>>> import numpy as np
>>> import numpy.linalg as la
>>> np.set_printoptions(suppress=True, linewidth=140)
>>> F, _ = la.qr(np.array([[0.6, -2.3, 1.7], [-0.3, 1.2, 0.1], [-0.4, 0.7, -0.5]]))
>>> F.round(2)
array([[-0.77,  0.43,  0.47],
       [ 0.38, -0.28,  0.88],
       [ 0.51,  0.86,  0.05]])
>>> # columns are unit length and at right angles
>>> out = np.array([[1, 1], [2, 1], [3, 0]])
>>> np.round(F @ out, 2)
array([[ 1.51, -0.34],
       [ 2.45,  0.1 ],
       [ 2.38,  1.37]])
>>> np.round(np.einsum("ij->j", F), 2)
array([0.13, 1.  , 1.41])
>>> np.round(out.T @ F.T, 2)
array([[ 1.51,  2.45,  2.38],
       [-0.34,  0.1 ,  1.37]])
>>> np.round(np.einsum("ik,kj->ij", F, out), 2)
array([[ 1.51, -0.34],
       [ 2.45,  0.1 ],
       [ 2.38,  1.37]])
>>> rng = np.random.default_rng(1857)
>>> X = np.array([[-2, 0], [1, -1]]) * (rng.random((2, 2)) < 0.3)
>>> X
array([[0, 0],
       [0, 0]])
>>> np.round(la.norm(F, axis=0), 2)
array([1., 1., 1.])
>>> np.round(la.svd(F, compute_uv=False), 2)
array([1., 1., 1.])
>>> print(np.round(F @ F.T, 2) + 0)
[[1. 0. 0.]
 [0. 1. 0.]
 [0. 0. 1.]]
>>> print(np.round(la.pinv(F), 2))
[[-0.77  0.38  0.51]
 [ 0.43 -0.28  0.86]
 [ 0.47  0.88  0.05]]
>>> round(F[:, 1] @ F[:, 0], 2)
np.float64(0.0)
>>> J = np.load("run11.npy")
>>> J
array([[ -8.87,   6.3 ,  -8.87],
       [-12.58,  11.87, -12.58],
       [ -8.9 ,   6.35,  -8.9 ],
       [ -7.85,   4.77,  -7.85],
       [ -9.62,   7.43,  -9.62],
       [ -7.32,   3.97,  -7.32],
       [-10.12,   8.18, -10.12],
       [ -9.  ,   6.5 ,  -9.  ],
       [ -8.14,   5.21,  -8.14],
       [ -6.4 ,   2.61,  -6.4 ],
       [ -6.69,   3.04,  -6.69],
       [ -7.92,   4.88,  -7.92],
       [ -6.4 ,   2.61,  -6.4 ],
       [ -9.46,   7.2 ,  -9.46],
       [ -8.16,   5.24,  -8.16],
       [ -6.13,   2.2 ,  -6.13],
       [ -8.61,   5.92,  -8.61],
       [ -7.12,   3.68,  -7.12],
       [ -4.73,   0.09,  -4.73],
       [ -7.62,   4.43,  -7.62],
       [-10.24,   8.36, -10.24],
       [ -8.01,   5.01,  -8.01]])
>>> def softmax(z):
...     e = np.exp(z - z.max(axis=-1, keepdims=True))
...     return e / e.sum(axis=-1, keepdims=True)
... 
>>> np.round(softmax(J[12] + -2), 2) + 0
array([0., 1., 0.])
>>> np.round(softmax(J[12]), 2) + 0
array([0., 1., 0.])
>>> np.round(softmax(10 * J[12]), 2) + 0
array([0., 1., 0.])
>>> print(np.round(softmax(J).sum(axis=1), 2))
[1. 1. 1. 1. 1. 1. 1. 1. 1. 1. 1. 1. 1. 1. 1. 1. 1. 1. 1. 1. 1. 1.]
>>> att = J @ J.T / np.sqrt(3)
>>> np.round(softmax(att)[12] @ J, 2)
array([-12.58,  11.87, -12.58])
>>> D = la.norm(J[:, None] - J[None], axis=-1)
>>> np.unravel_index(D.round(6).argmax(), D.shape)
(np.int64(1), np.int64(18))
>>> D[15].round(6).argsort(kind="stable")[:4]
array([15,  9, 12, 10])
>>> la.cond(J) > 100
np.True_
>>> print(la.matrix_rank(J, rtol=0.1))
1
>>> th = np.radians(45)
>>> r_ = np.eye(3)
>>> r_[2, 2] = r_[1, 1] = np.cos(th)
>>> r_[2, 1], r_[1, 2] = -np.sin(th), np.sin(th)
>>> print(r_.round(2))
[[ 1.    0.    0.  ]
 [ 0.    0.71  0.71]
 [ 0.   -0.71  0.71]]
>>> out = J @ r_.T
>>> np.allclose(J @ J.T, out @ out.T)
True
>>> np.round(np.abs(out - J).max(axis=0), 2)
array([ 0.  , 12.37,  4.71])
>>> np.round(la.svd(J, compute_uv=False), 2) + 0, np.round(la.svd(out, compute_uv=False), 2) + 0
(array([61.42,  5.85,  0.  ]), array([61.42,  5.85,  0.  ]))
>>> out = J / la.norm(J, axis=1, keepdims=True)
>>> G = out @ out.T
>>> print((G - 2 * np.eye(22)).round(6).argmax(axis=1))
[ 2 20  0 11 13 17 20  2 14 12  9  3  9  4  8  9  0  5 15  3  6 11]
>>> G[10].round(2)
array([0.99, 0.96, 0.99, 1.  , 0.98, 1.  , 0.98, 0.99, 0.99, 1.  , 1.  , 1.  , 1.  , 0.98, 0.99, 1.  , 0.99, 1.  , 0.96, 1.  , 0.98, 0.99])
>>> round(np.degrees(np.arccos(np.clip(G[10, 18], -1, 1))), 2)
np.float64(17.04)
>>> data = np.loadtxt("out1.csv", delimiter=",")
>>> print(data)
[[  2.  -8.  10.   5.]
 [  0.  -5.   8.   4.]
 [  0.  -6.  13.   8.]
 [  0.   6. -16. -11.]]
>>> round(la.det(2 * data), 2), np.round(la.det(data), 2)
(np.float64(96.0), np.float64(6.0))
>>> round(la.eigvals(data).sum().real, 2)
np.float64(-1.0)
>>> np.einsum("ii->", data)
np.float64(-1.0)
>>> x = np.array([2, -2, 1, -3])
>>> rhs = data @ x
>>> rhs
array([15.,  6.,  1.,  5.])
>>> np.round(la.solve(data.T, data[1]), 2) + 0
array([0., 1., 0., 0.])
>>> np.round(la.solve(data, 2 * rhs), 2)
array([ 4., -4.,  2., -6.])
>>> r0 = np.array([-1, 1, 0])
>>> K = np.array([np.roll(r0, i) for i in range(3)])
>>> K
array([[-1,  1,  0],
       [ 0, -1,  1],
       [ 1,  0, -1]])
>>> np.einsum("ij,ji->", K, K)
np.int64(3)
>>> print(np.round(la.eigvals(K).sum().real, 2))
-3.0
>>> np.round(la.det(K[::-1]), 2)
np.float64(0.0)
>>> np.einsum("ii->", K)
np.int64(-3)
>>> proj = np.triu(np.array([[1, 3, 0], [0, 3, 0], [0, 1, 1]]), 1) + np.eye(3)
>>> out = proj @ K @ la.inv(proj)
>>> np.round(np.poly(out), 2) + 0
array([1., 3., 3., 0.])
>>> print(out)
[[-1.  1.  3.]
 [ 0. -1.  1.]
 [ 1. -3. -1.]]
>>> O, evecs = la.qr(F[:, :2])[0], la.qr(F[:, 2:])[0]
>>> sigma = la.svd(O.T @ evecs, compute_uv=False)
>>> (sigma > 0.9).sum()
np.int64(0)
>>> sigma.round(2) + 0
array([0.])
>>> arr = np.loadtxt("data.csv", delimiter=",")
>>> arr.round(2)
array([[ 0.24,  0.29,  0.3 , -0.08],
       [ 0.29,  0.35,  0.37, -0.1 ],
       [ 0.3 ,  0.37,  0.39, -0.1 ],
       [-0.08, -0.1 , -0.1 ,  0.03]])
>>> np.round((arr + arr.T) / 2, 2)
array([[ 0.24,  0.29,  0.3 , -0.08],
       [ 0.29,  0.35,  0.37, -0.1 ],
       [ 0.3 ,  0.37,  0.39, -0.1 ],
       [-0.08, -0.1 , -0.1 ,  0.03]])
>>> np.round(np.abs(la.eigvals(arr)).max(), 2)
np.float64(1.0)
>>> np.round(la.matrix_power(arr, 2), 2)
array([[ 0.24,  0.29,  0.3 , -0.08],
       [ 0.29,  0.35,  0.37, -0.1 ],
       [ 0.3 ,  0.37,  0.39, -0.1 ],
       [-0.08, -0.1 , -0.1 ,  0.03]])
>>> np.round(np.sort(np.abs(la.eigvals(arr))), 2) + 0
array([0., 0., 0., 1.])
>>> Uu, sigma, VT = la.svd(arr)
>>> evecs = VT[:(sigma > 1e-8).sum()]
>>> x = arr[2] + -3 * arr[3] + rng.integers(2) * np.eye(4)[0]
>>> x.round(2)
array([ 1.55,  0.65,  0.69, -0.18])
>>> la.matrix_rank(np.vstack([arr, x]))
np.int64(2)
>>> np.round(np.diag(evecs.T @ evecs), 2)
array([0.24, 0.35, 0.39, 0.03])
>>> np.round(arr.ravel(order="F"), 2)
array([ 0.24,  0.29,  0.3 , -0.08,  0.29,  0.35,  0.37, -0.1 ,  0.3 ,  0.37,  0.39, -0.1 , -0.08, -0.1 , -0.1 ,  0.03])
>>> np.round(arr.reshape(-1, 2), 2)
array([[ 0.24,  0.29],
       [ 0.3 , -0.08],
       [ 0.29,  0.35],
       [ 0.37, -0.1 ],
       [ 0.3 ,  0.37],
       [ 0.39, -0.1 ],
       [-0.08, -0.1 ],
       [-0.1 ,  0.03]])
>>> t3 = arr.reshape(4, 2, -1)
>>> np.round(t3.transpose(1, 0, 2), 2)
array([[[ 0.24,  0.29],
        [ 0.29,  0.35],
        [ 0.3 ,  0.37],
        [-0.08, -0.1 ]],

       [[ 0.3 , -0.08],
        [ 0.37, -0.1 ],
        [ 0.39, -0.1 ],
        [-0.1 ,  0.03]]])
>>> np.einsum("ihd,jhd->hij", t3, t3).shape
(2, 4, 4)
>>> np.round(np.einsum("ihd,ihd->ih", t3, t3), 2)
array([[0.14, 0.1 ],
       [0.2 , 0.14],
       [0.23, 0.16],
       [0.02, 0.01]])
>>> t3.shape
(4, 2, 2)
>>> np.round(t3.sum(axis=1), 2)
array([[ 0.55,  0.21],
       [ 0.65,  0.25],
       [ 0.69,  0.26],
       [-0.18, -0.07]])
>>> round(np.trace(la.pinv(arr) @ arr), 2)
np.float64(1.0)
>>> np.allclose(arr[:-1].T @ la.lstsq(arr[:-1].T, arr[-1])[0], arr[-1])
True
>>> np.abs(np.diag(la.qr(arr)[1])) > 1e-9
array([ True, False, False, False])
>>> vals, evecs = la.eigh(arr)
>>> x = np.array([0, 3, 8, 8])
>>> round(x @ arr @ x, 2)
np.float64(29.47)
>>> np.round(np.abs(arr).sum(axis=1).max(), 2), round(np.abs(vals).max(), 2)
(np.float64(1.16), np.float64(1.0))
>>> print(np.round(evecs * np.abs(vals) @ evecs.T, 2))
[[ 0.24  0.29  0.3  -0.08]
 [ 0.29  0.35  0.37 -0.1 ]
 [ 0.3   0.37  0.39 -0.1 ]
 [-0.08 -0.1  -0.1   0.03]]
>>> feats = np.abs(np.array([[1, 1, 0, 3], [-1, -2, -1, -3], [3, 0, 3, 3], [0, 3, 2, -3]])) + np.eye(4)
>>> feats = feats / feats.sum(axis=1, keepdims=True)
>>> print(feats.round(2))
[[0.33 0.17 0.   0.5 ]
 [0.12 0.38 0.12 0.38]
 [0.3  0.   0.4  0.3 ]
 [0.   0.33 0.22 0.44]]
>>> proj = np.triu(np.array([[1, 1, 1, 5], [3, 4, 3, 0], [0, 2, 0, 5], [3, 5, 2, 0]]), 1) + np.eye(4)
>>> out = proj @ feats @ la.inv(proj)
>>> np.round(proj @ feats - feats @ proj, 2)
array([[ 0.42,  1.71,  0.8 ,  1.23],
       [ 0.9 , -0.12, -0.05, -0.35],
       [ 0.  ,  1.37,  0.81, -1.28],
       [ 0.  ,  0.  , -1.  , -1.11]])
>>> round(float(np.trace(out)), 2), round(np.trace(feats), 2)
(1.55, np.float64(1.55))
>>> print(la.matrix_rank(out))
4
>>> out = feats / la.norm(feats, axis=1, keepdims=True)
>>> G = out @ out.T
>>> print(G.round(2))
[[1.   0.84 0.69 0.74]
 [0.84 1.   0.61 0.96]
 [0.69 0.61 1.   0.64]
 [0.74 0.96 0.64 1.  ]]
>>> G[2].round(2)
array([0.69, 0.61, 1.  , 0.64])
>>> np.round(la.norm(out, axis=1), 2)
array([1., 1., 1., 1.])
>>> O, r_ = la.qr(feats)
>>> np.round(O @ r_, 2) + 0
array([[0.33, 0.17, 0.  , 0.5 ],
       [0.13, 0.37, 0.12, 0.37],
       [0.3 , 0.  , 0.4 , 0.3 ],
       [0.  , 0.33, 0.22, 0.44]])
>>> print(np.round(np.abs(np.diag(r_)), 2))
[0.47 0.48 0.36 0.15]
>>> print(r_.round(2))
[[-0.47 -0.22 -0.29 -0.65]
 [ 0.   -0.48 -0.12 -0.48]
 [ 0.    0.   -0.36 -0.05]
 [ 0.    0.    0.    0.15]]
>>> O.round(2)
array([[-0.72, -0.02,  0.59,  0.37],
       [-0.27, -0.66,  0.09, -0.7 ],
       [-0.64,  0.29, -0.7 , -0.12],
       [-0.  , -0.69, -0.39,  0.6 ]])
>>> round(float(abs(r_[0, 0])), 2), round(float(la.norm(feats[:, 0])), 2)
(0.47, 0.47)
>>> m1 = np.array([[2, 0, 1, 0], [0, 2, 0, 1], [1, 0, 2, 0], [0, 1, 0, 2]])
>>> # equal to its transpose
>>> vals, evecs = la.eig(m1)
>>> np.round(np.sort(la.eigvals(la.inv(m1))), 2)
array([0.33, 0.33, 1.  , 1.  ])
>>> vals
array([3., 1., 3., 1.])
>>> m1 @ evecs[:, 0] - vals[0] * evecs[:, 0]
array([0., 0., 0., 0.])
>>> vals, evecs = la.eigh(m1)
>>> x = np.array([1, 1, 0, 2])
>>> np.round(evecs * np.maximum(vals, 0) @ evecs.T, 2)
array([[2., 0., 1., 0.],
       [0., 2., 0., 1.],
       [1., 0., 2., 0.],
       [0., 1., 0., 2.]])
>>> print(np.round(la.eigvalsh(m1[1:, 1:]), 2))
[1. 2. 3.]
>>> np.abs(m1).sum(axis=1).max(), np.abs(vals).max()
(np.int64(3), np.float64(3.0))
>>> print(np.flatnonzero(la.matrix_power((m1 != 0) + (m1.T != 0) + np.eye(4), 4)[2]))
[0 2]
>>> print(round(la.det(m1), 2))
9.0
